>>> import numpy as np
>>> np.set_printoptions(precision=3, suppress=True, linewidth=120)
>>> W0 = np.loadtxt("a.csv", delimiter=",")
>>> W0
array([[0., 0., 0., 0., 0., 1., 0., 1., 0., 1., 1., 0., 0.],
       [0., 0., 1., 1., 1., 0., 0., 0., 0., 0., 0., 1., 1.],
       [0., 1., 0., 1., 0., 0., 0., 0., 0., 0., 0., 1., 1.],
       [0., 1., 1., 0., 1., 0., 0., 0., 0., 0., 0., 1., 0.],
       [0., 1., 0., 1., 0., 0., 0., 0., 0., 0., 0., 1., 0.],
       [1., 0., 0., 0., 0., 0., 0., 1., 0., 1., 1., 0., 0.],
       [0., 0., 0., 0., 0., 0., 0., 0., 1., 0., 0., 0., 0.],
       [1., 0., 0., 0., 0., 1., 0., 0., 0., 1., 1., 0., 0.],
       [0., 0., 0., 0., 0., 0., 1., 0., 0., 0., 0., 0., 0.],
       [1., 0., 0., 0., 0., 1., 0., 1., 0., 0., 1., 0., 0.],
       [1., 0., 0., 0., 0., 1., 0., 1., 0., 1., 0., 0., 0.],
       [0., 1., 1., 1., 1., 0., 0., 0., 0., 0., 0., 0., 0.],
       [0., 1., 1., 0., 0., 0., 0., 0., 0., 0., 0., 0., 0.]])
>>> r0, g = W0[10], W0[1]
>>> r0 @ r0
np.float64(4.0)
>>> r0 @ g
np.float64(0.0)
>>> p = (r0 @ g) / (r0 @ r0) * r0
>>> np.linalg.matrix_rank(np.outer(r0, g))
np.int64(1)
>>> (g - p) @ r0
np.float64(0.0)
>>> w, evecs = np.linalg.eigh(W0)
>>> x0 = np.array([2, -3, -3, -3, -3, -2, 2, -1, 0, 0, -2, 3, 3])
>>> np.abs(W0).sum(axis=1).max(), np.abs(w).max()
(np.float64(5.0), np.float64(4.0))
>>> np.trace(W0 @ W0 @ W0) // 6
np.float64(18.0)
>>> np.argwhere(np.triu(W0))
array([[ 0,  5],
       [ 0,  7],
       [ 0,  9],
       [ 0, 10],
       [ 1,  2],
       [ 1,  3],
       [ 1,  4],
       [ 1, 11],
       [ 1, 12],
       [ 2,  3],
       [ 2, 11],
       [ 2, 12],
       [ 3,  4],
       [ 3, 11],
       [ 4, 11],
       [ 5,  7],
       [ 5,  9],
       [ 5, 10],
       [ 6,  8],
       [ 7,  9],
       [ 7, 10],
       [ 9, 10]])
>>> Lm = np.diag(W0.sum(axis=1)) - W0
>>> np.linalg.matrix_rank(Lm)
np.int64(10)
>>> np.round(np.linalg.eigvalsh(Lm), 3) + 0
array([0.   , 0.   , 0.   , 1.83 , 2.   , 3.689, 5.   , 5.   , 5.   , 5.   , 5.   , 5.481, 6.   ])
>>> round(np.linalg.det(Lm[1:, 1:]))
0
>>> Lm @ np.ones(13)
array([0., 0., 0., 0., 0., 0., 0., 0., 0., 0., 0., 0., 0.])
>>> np.round(np.linalg.eigvalsh(W0).min(), 3)
np.float64(-1.783)
>>> np.all(np.linalg.eigvalsh(W0) > 0)
np.False_
>>> [round(float(np.linalg.det(W0[:i, :i])), 2) + 0 for i in range(1, 14)]
[0.0, 0.0, 0.0, 0.0, 0.0, 0.0, 0.0, 0.0, 0.0, 0.0, 0.0, 0.0, -12.0]
>>> M = np.array([[0.4, -0.3, -0.8, -1.2, -1.0, 1.5, 0.1, -1.9, -0.5, 0.4, 0.5],
...     [-0.8, 0.9, -1.3, 1.6, 0.2, -0.5, 0.3, 0.4, 1.6, -0.3, -0.8],
...     [-1.7, -1.4, 0.2, 0.1, -1.6, -1.7, 0.5, 1.2, 1.0, -0.5, 0.4],
...     [0.0, -0.1, -1.3, -1.0, -0.7, -0.6, 0.2, -1.8, -0.5, -1.0, -0.7],
...     [-0.5, -1.0, 1.4, -1.5, -0.3, -0.3, -0.2, -0.2, 0.7, -0.6, 0.7]])
>>> M[:, 7] *= 5
>>> M
array([[ 0.4, -0.3, -0.8, -1.2, -1. ,  1.5,  0.1, -9.5, -0.5,  0.4,  0.5],
       [-0.8,  0.9, -1.3,  1.6,  0.2, -0.5,  0.3,  2. ,  1.6, -0.3, -0.8],
       [-1.7, -1.4,  0.2,  0.1, -1.6, -1.7,  0.5,  6. ,  1. , -0.5,  0.4],
       [ 0. , -0.1, -1.3, -1. , -0.7, -0.6,  0.2, -9. , -0.5, -1. , -0.7],
       [-0.5, -1. ,  1.4, -1.5, -0.3, -0.3, -0.2, -1. ,  0.7, -0.6,  0.7]])
>>> t = np.radians(15)
>>> R = np.eye(11)
>>> R[2, 2] = R[7, 7] = np.cos(t)
>>> R[2, 7], R[7, 2] = -np.sin(t), np.sin(t)
>>> R
array([[ 1.   ,  0.   ,  0.   ,  0.   ,  0.   ,  0.   ,  0.   ,  0.   ,  0.   ,  0.   ,  0.   ],
       [ 0.   ,  1.   ,  0.   ,  0.   ,  0.   ,  0.   ,  0.   ,  0.   ,  0.   ,  0.   ,  0.   ],
       [ 0.   ,  0.   ,  0.966,  0.   ,  0.   ,  0.   ,  0.   , -0.259,  0.   ,  0.   ,  0.   ],
       [ 0.   ,  0.   ,  0.   ,  1.   ,  0.   ,  0.   ,  0.   ,  0.   ,  0.   ,  0.   ,  0.   ],
       [ 0.   ,  0.   ,  0.   ,  0.   ,  1.   ,  0.   ,  0.   ,  0.   ,  0.   ,  0.   ,  0.   ],
       [ 0.   ,  0.   ,  0.   ,  0.   ,  0.   ,  1.   ,  0.   ,  0.   ,  0.   ,  0.   ,  0.   ],
       [ 0.   ,  0.   ,  0.   ,  0.   ,  0.   ,  0.   ,  1.   ,  0.   ,  0.   ,  0.   ,  0.   ],
       [ 0.   ,  0.   ,  0.259,  0.   ,  0.   ,  0.   ,  0.   ,  0.966,  0.   ,  0.   ,  0.   ],
       [ 0.   ,  0.   ,  0.   ,  0.   ,  0.   ,  0.   ,  0.   ,  0.   ,  1.   ,  0.   ,  0.   ],
       [ 0.   ,  0.   ,  0.   ,  0.   ,  0.   ,  0.   ,  0.   ,  0.   ,  0.   ,  1.   ,  0.   ],
       [ 0.   ,  0.   ,  0.   ,  0.   ,  0.   ,  0.   ,  0.   ,  0.   ,  0.   ,  0.   ,  1.   ]])
>>> A2 = M @ R.T
>>> np.linalg.svd(M, compute_uv=False), np.linalg.svd(A2, compute_uv=False)
(array([14.88 ,  3.806,  3.387,  1.661,  1.45 ]), array([14.88 ,  3.806,  3.387,  1.661,  1.45 ]))
>>> np.abs(A2 - M).max(axis=0)
array([0.   , 0.   , 2.486, 0.   , 0.   , 0.   , 0.   , 0.405, 0.   , 0.   , 0.   ])
>>> np.allclose(np.linalg.norm(M, axis=1), np.linalg.norm(A2, axis=1))
True
>>> W1 = np.array([[1, 1, 2, 1, 1],
...     [1, 0, 1, 1, 0],
...     [2, 2, 1, 2, 0],
...     [2, 1, 1, 0, 1],
...     [1, 1, 1, 1, 1],
...     [1, 0, 1, 1, 2],
...     [0, 1, 0, 2, 1],
...     [2, 1, 0, 0, 1],
...     [2, 2, 1, 0, 2],
...     [1, 1, 1, 0, 1],
...     [1, 0, 1, 2, 2],
...     [2, 2, 0, 1, 1],
...     [1, 0, 1, 2, 2]])
>>> c = np.array([5, 4, 5, -1, 2])
>>> hid = np.maximum(W0 @ W1 + c, 0)
>>> (hid > 0).astype(int)
array([[1, 1, 1, 1, 1],
       [1, 1, 1, 1, 1],
       [1, 1, 1, 1, 1],
       [1, 1, 1, 1, 1],
       [1, 1, 1, 1, 1],
       [1, 1, 1, 1, 1],
       [1, 1, 1, 0, 1],
       [1, 1, 1, 1, 1],
       [1, 1, 1, 1, 1],
       [1, 1, 1, 1, 1],
       [1, 1, 1, 1, 1],
       [1, 1, 1, 1, 1],
       [1, 1, 1, 1, 1]])
>>> np.linalg.matrix_rank(hid)
np.int64(5)
>>> (hid > 0).mean(axis=0)
array([1.   , 1.   , 1.   , 0.923, 1.   ])
>>> hid
array([[10.,  6.,  8.,  2.,  8.],
       [13., 10.,  9.,  5.,  7.],
       [11.,  7.,  8.,  3.,  6.],
       [11.,  9.,  8.,  4.,  4.],
       [10.,  7.,  7.,  1.,  4.],
       [10.,  7.,  9.,  2.,  7.],
       [ 7.,  6.,  6.,  0.,  4.],
       [ 9.,  6., 10.,  3.,  8.],
       [ 5.,  5.,  5.,  1.,  3.],
       [10.,  6.,  9.,  3.,  8.],
       [10.,  7.,  9.,  1.,  7.],
       [11.,  8.,  9.,  3.,  4.],
       [ 8.,  6.,  7.,  2.,  2.]])
>>> W2 = np.array([[4, 5], [5, 2], [5, 2], [2, 1], [5, 4]])
>>> hid @ W2
array([[154., 112.],
       [192., 136.],
       [155., 112.],
       [157., 109.],
       [132.,  95.],
       [159., 112.],
       [108.,  75.],
       [162., 112.],
       [ 87.,  58.],
       [161., 115.],
       [157., 111.],
       [155., 108.],
       [111.,  76.]])
>>> W1 @ W2
array([[26, 16],
       [11,  8],
       [27, 18],
       [23, 18],
       [21, 14],
       [21, 16],
       [14,  8],
       [18, 16],
       [33, 24],
       [19, 13],
       [23, 17],
       [25, 19],
       [23, 17]])
>>> data = np.loadtxt("m.csv", delimiter=",")
>>> data
array([[-0.1,  0.6, -0.3,  0.4,  1.9, -1.6, -0.8,  0.7,  1.2],
       [-0.1,  1.7,  0.1,  0.4, -0.2,  1.4, -1.1,  1.1,  0.6],
       [-0.3,  0.5,  0.8,  1.8, -0.6, -0.6,  1.2, -2.1,  1. ],
       [-1. , -0.1, -1.2,  0.6, -2. ,  0.1,  0.5, -0.8,  0.2],
       [ 0.4, -0.1,  0.8, -0.6,  2. , -0.6,  1.2,  1.1,  0.3],
       [ 0.6,  1.3,  0.3, -1. , -1.3,  1.5, -0.1,  1.2,  0.6],
       [-0.1, -2.6, -0.5, -0.1, -1.1, -0.5,  0.5, -1.2, -0.8],
       [ 0.4, -0.1,  0.6, -0.8, -1.2, -1.4,  0.2,  0.3,  0.2],
       [-1. ,  0.7,  0.6, -0.9, -0.8, -1.3, -1.6, -0.7, -0.3],
       [ 0.8,  2.3, -0.3, -1.6,  0.2, -0.9,  0.2,  0.1,  0.9],
       [ 0. , -1. , -2. , -0.6, -0.8,  1.4,  0.1,  0. ,  1.2],
       [ 0.8, -0.4, -1.5, -0.3, -0.1,  1.2,  0.5,  1.5,  1.5],
       [-0.1, -1.8,  0.2,  0.7, -0.3,  0. ,  1.2, -0.3,  1.1],
       [-1. ,  3.2,  1.7,  0.5, -1.6, -1.2, -0.1,  0.2,  0.6],
       [ 0.3,  0.1,  1.7, -2.2,  1.2, -0.3,  0.7,  0.8,  0.1],
       [ 1.2, -1.3,  0.4, -0.5, -0.9, -1.3, -0.4, -0.4,  0. ],
       [ 3.5, -6. ,  0. , -4.5, -0.5,  9.5, -4. , -4.5, -3. ],
       [-0.6,  0. ,  1.5, -0.6,  0.6,  0.5, -0.3, -0.4,  1.3],
       [-2.3, -0.5,  1.5,  0.8, -1.6,  1.2,  1. , -0.2,  0.5],
       [ 0.2,  1.5,  0.4, -0.9,  2.2,  0.9, -0.4,  0. ,  0. ],
       [-0.3, -0.2,  1. , -0.5,  0.7, -0.1,  2.6, -1.2, -0.3],
       [-0.9, -0.3, -1.2,  2. ,  1.7,  0.4,  1.3, -1. ,  0.2],
       [ 0. ,  0.6,  0.6,  0.4,  2. ,  0.4,  1.5,  0.7,  0.5],
       [-1.4, -0.5, -1.5, -0.9,  2.4, -1. ,  0.3, -0.9, -1.6],
       [-0.7,  0.2, -0.6,  0. ,  0. , -0.4, -0.2, -0.3,  2.8],
       [-1.5, -0.9,  1.8,  0.4,  0.1,  0.1,  0.2, -0.1, -0.6],
       [ 3.1,  1.1, -1.1, -0.6,  0.3, -1.5, -1.8, -0.5, -0.3],
       [ 0.5, -0.5,  0.5,  1.4, -1.3, -0.4, -0.4, -0.5, -0.3],
       [-0.7, -0.8,  0.8,  0.1, -0.7, -0.1,  0.3,  0.5,  1.5],
       [ 1.9, -2.7,  0.2,  0.9,  1.2, -0.5,  0.9,  1.7,  2.6],
       [ 0.6,  0.4, -1.2, -1.1,  1.9,  0.1, -0.9,  0.5,  0.8],
       [ 0.3, -1.4,  0.4,  0.2,  0.3, -0.6,  0.4,  0.7, -0.5],
       [ 0.4,  1.1, -0.8,  0. , -0.6,  1.6, -0.4,  0.4, -1.6],
       [ 0.8,  2.2, -0.3,  0.9,  0.4,  0.8, -0.6,  1.3, -0.8],
       [ 1.5, -0.2,  1.1, -0.3,  1.4,  0.2,  2.1, -1.6,  0.9],
       [-0.3,  0. , -0.6,  1.1,  0.2, -1.2,  1.4,  0.3, -1.1],
       [ 0.1, -1.4, -0.8,  1. ,  1.8,  1.3, -1.1, -0.7, -0.8],
       [ 1.2,  0.1, -2.7,  0.1,  0.5,  0.2,  1.3, -0.4,  0.3],
       [-0.1,  0.7,  2.3, -0.6, -0.5,  0.5, -0.9, -0.3,  1.2],
       [-0.4, -0.3,  0.3, -0.9,  1.3,  1.5,  0.7, -0.3,  0.1],
       [ 1. ,  1.4, -1.9,  0.2, -0.9,  1.1, -1.8, -0.4, -0.9]])
>>> A2 = data / np.sqrt((data ** 2).mean(axis=1, keepdims=True))
>>> np.linalg.norm(A2, axis=1)
array([3., 3., 3., 3., 3., 3., 3., 3., 3., 3., 3., 3., 3., 3., 3., 3., 3., 3., 3., 3., 3., 3., 3., 3., 3., 3., 3., 3.,
       3., 3., 3., 3., 3., 3., 3., 3., 3., 3., 3., 3., 3.])
>>> np.linalg.matrix_rank(A2) == np.linalg.matrix_rank(data)
np.True_
>>> np.linalg.matrix_rank(data - data.mean(axis=1, keepdims=True))
np.int64(8)
>>> A2 = np.array([[-2, -1], [1, 2]])
>>> feats = np.kron(np.eye(2, dtype=int), A2)
>>> feats
array([[-2, -1,  0,  0],
       [ 1,  2,  0,  0],
       [ 0,  0, -2, -1],
       [ 0,  0,  1,  2]])
>>> feats[2] @ feats[1]
np.int64(0)
>>> np.round(np.linalg.norm(feats[2] - feats[1]), 3)
np.float64(3.162)
>>> np.round(np.linalg.norm(feats, 1), 3), np.round(np.linalg.norm(feats, np.inf), 3)
(np.float64(3.0), np.float64(3.0))
>>> np.linalg.norm(feats, axis=1).argmax()
np.int64(0)
>>> round(float(np.linalg.norm(feats, 2)), 3)
3.0
>>> Q, evecs = np.linalg.qr(feats[:, :3])[0], np.linalg.qr(feats[:, 3:])[0]
>>> s = np.linalg.svd(Q.T @ evecs, compute_uv=False)
>>> s
array([0.8])
>>> np.round(np.linalg.norm(Q @ Q.T - evecs @ evecs.T, 2), 3)
np.float64(1.0)
>>> A2 = np.array([[1, 2, 3], [5, 4, 0], [1, 4, 2], [1, 0, 3]])
>>> A2 @ feats
Traceback (most recent call last):
  File "<python-input-64>", line 1, in <module>
    A2 @ feats
    ~~~^~~~~~~
ValueError: matmul: Input operand 1 has a mismatch in its core dimension 0, with gufunc signature (n?,k),(k,m?)->(n?,m?) (size 4 is different from 3)
>>> A2.T @ feats.T
array([[-7, 11, -3,  3],
       [-8, 10, -8,  4],
       [-6,  3, -7,  8]])
>>> np.linalg.matrix_rank(np.vstack([feats, A2.T]))
np.int64(4)
>>> np.vstack([feats, A2.T]).shape
(7, 4)
>>> np.flatnonzero(np.linalg.matrix_power((feats != 0) + (feats.T != 0) + np.eye(4), 4)[1])
array([0, 1])
>>> (feats != 0).astype(int)
array([[1, 1, 0, 0],
       [1, 1, 0, 0],
       [0, 0, 1, 1],
       [0, 0, 1, 1]])
>>> (np.linalg.matrix_power((feats != 0) + (feats.T != 0) + np.eye(4), 4) > 0).astype(int)
array([[1, 1, 0, 0],
       [1, 1, 0, 0],
       [0, 0, 1, 1],
       [0, 0, 1, 1]])
>>> np.sort(np.linalg.eigvals(feats).real)
array([-1.732, -1.732,  1.732,  1.732])
>>> E = np.load("w.npy")
>>> E
array([[ 3.,  3., -2., -1., -2.,  1., -3.,  0., -2.,  0.],
       [-2.,  2.,  0.,  3.,  2.,  3., -1.,  2.,  2.,  0.],
       [ 3., -1., -2., -1., -3., -2.,  0.,  3.,  0.,  0.],
       [-1.,  3., -1.,  2., -1., -3., -2., -2., -1.,  0.],
       [ 3., -1., -1., -2.,  2.,  1., -1., -3.,  0.,  0.],
       [-1., -3.,  0.,  2.,  1.,  2.,  3.,  3.,  3.,  0.],
       [ 1., -2.,  2.,  2.,  0.,  0., -2., -3.,  3.,  0.],
       [ 3.,  3.,  0.,  2.,  1., -2.,  0., -1., -3.,  0.],
       [-1., -2., -1.,  3.,  3.,  1.,  2.,  3., -2.,  0.],
       [ 0.,  0.,  0.,  0.,  0.,  0.,  0.,  0.,  0.,  3.]])
>>> E.inv()
Traceback (most recent call last):
  File "<python-input-74>", line 1, in <module>
    E.inv()
    ^^^^^
AttributeError: 'numpy.ndarray' object has no attribute 'inv'
>>> np.allclose(E, E.T)
False
>>> np.trace(E)
np.float64(7.0)
>>> np.linalg.matrix_power(E, 2)
array([[-10.,  23.,  -3.,   0.,  -2.,  17.,  -3.,  14.,  -1.,   0.],
       [ -7.,   0.,  -5.,  24.,  20.,   1.,  11.,   8.,   1.,   0.],
       [  8.,  24.,   2.,   2.,  -6.,  -6.,  -9.,  -6., -22.,   0.],
       [-21.,  20.,   0.,   0.,  -1.,   0., -10.,  -2.,  -1.,   0.],
       [  5., -10.,  -6., -19.,  -1.,  18.,  -1.,   2.,   3.,   0.],
       [ 11., -13.,   2.,  19.,  10., -14.,   7., -10.,  -6.,   0.],
       [ -3.,  -8., -15.,  -6.,  -8.,  -6.,   5.,  16., -11.,   0.],
       [  6.,  29.,  -6.,  -7., -12.,   2., -29., -15.,   1.,   0.],
       [ 16.,   6.,   4.,   2.,   2., -17.,  -9., -34.,  -1.,   0.],
       [  0.,   0.,   0.,   0.,   0.,   0.,   0.,   0.,   0.,   9.]])
>>> np.allclose(E @ E.T, E.T @ E)
False
